$ python -q
>>> import numpy as np
>>> np.set_printoptions(precision=1, suppress=True, linewidth=120, sign=" ")
>>> def rnd(a):
...     return np.round(a, 1) + 0
... 
>>> feats = np.load("m.npy")
>>> print(feats)
[[  8.7 -20.5  11.3]
 [  8.7 -19.9  11. ]
 [  8.7 -20.7   8.9]
 [  9.6 -20.9   9.3]
 [  9.4 -18.8  11.5]
 [  9.  -20.3  11.4]
 [  7.5 -20.4  10.4]
 [ 11.  -20.3  10.9]
 [ 10.4 -21.4   8.2]
 [ 10.1 -18.3   9.7]
 [  7.1 -20.1  10. ]
 [ 10.3 -20.5   9.2]
 [ 10.7 -19.5  11.2]
 [ 11.4 -20.5  10.8]
 [ 11.3 -20.7  11.4]
 [  9.8 -19.2  10.3]
 [ 10.8 -20.6  10.9]
 [  8.4 -20.2   7.8]
 [  8.9 -18.8  10.5]
 [ 10.6 -19.    9.8]
 [  9.3 -17.9  10.6]
 [ 10.2 -20.6  11.4]
 [ 11.5 -20.3  11. ]
 [  9.3 -19.5  11.6]
 [ 11.1 -20.8   8.1]
 [  8.2 -21.1  11. ]]
>>> d = np.linalg.norm(feats[:, None] - feats[None], axis=-1)
>>> print((d + 1e9 * np.eye(26)).round(6).argmin(axis=1))
[  5   5   3  11  23   0  10  16  24  19   6   3   7  22  22  19   7   2  20   9  18  16  13   4   8   0]
>>> print(d.shape)
(26, 26)
>>> B = np.c_[feats[:, :2] @ np.array([[-9, -3], [3, 6]]), np.array([1, 2, -1, 2, 2, 0, 0, -1, 0, 0, 3, -2, -3, 2, 0, -2, 1, 0, 0, 3, -2, -3, -3, -3, 1, 0])]
>>> print(rnd(B))
[[-139.8 -149.1    1. ]
 [-138.  -145.5    2. ]
 [-140.4 -150.3   -1. ]
 [-149.1 -154.2    2. ]
 [-141.  -141.     2. ]
 [-141.9 -148.8    0. ]
 [-128.7 -144.9    0. ]
 [-159.9 -154.8   -1. ]
 [-157.8 -159.6    0. ]
 [-145.8 -140.1    0. ]
 [-124.2 -141.9    3. ]
 [-154.2 -153.9   -2. ]
 [-154.8 -149.1   -3. ]
 [-164.1 -157.2    2. ]
 [-163.8 -158.1    0. ]
 [-145.8 -144.6   -2. ]
 [-159.  -156.     1. ]
 [-136.2 -146.4    0. ]
 [-136.5 -139.5    0. ]
 [-152.4 -145.8    3. ]
 [-137.4 -135.3   -2. ]
 [-153.6 -154.2   -3. ]
 [-164.4 -156.3   -3. ]
 [-142.2 -144.9   -3. ]
 [-162.3 -158.1    1. ]
 [-137.1 -151.2    0. ]]
>>> print(rnd(np.linalg.norm(B - feats @ np.linalg.lstsq(feats, B)[0], axis=0)))
[ 0.   0.   8.9]
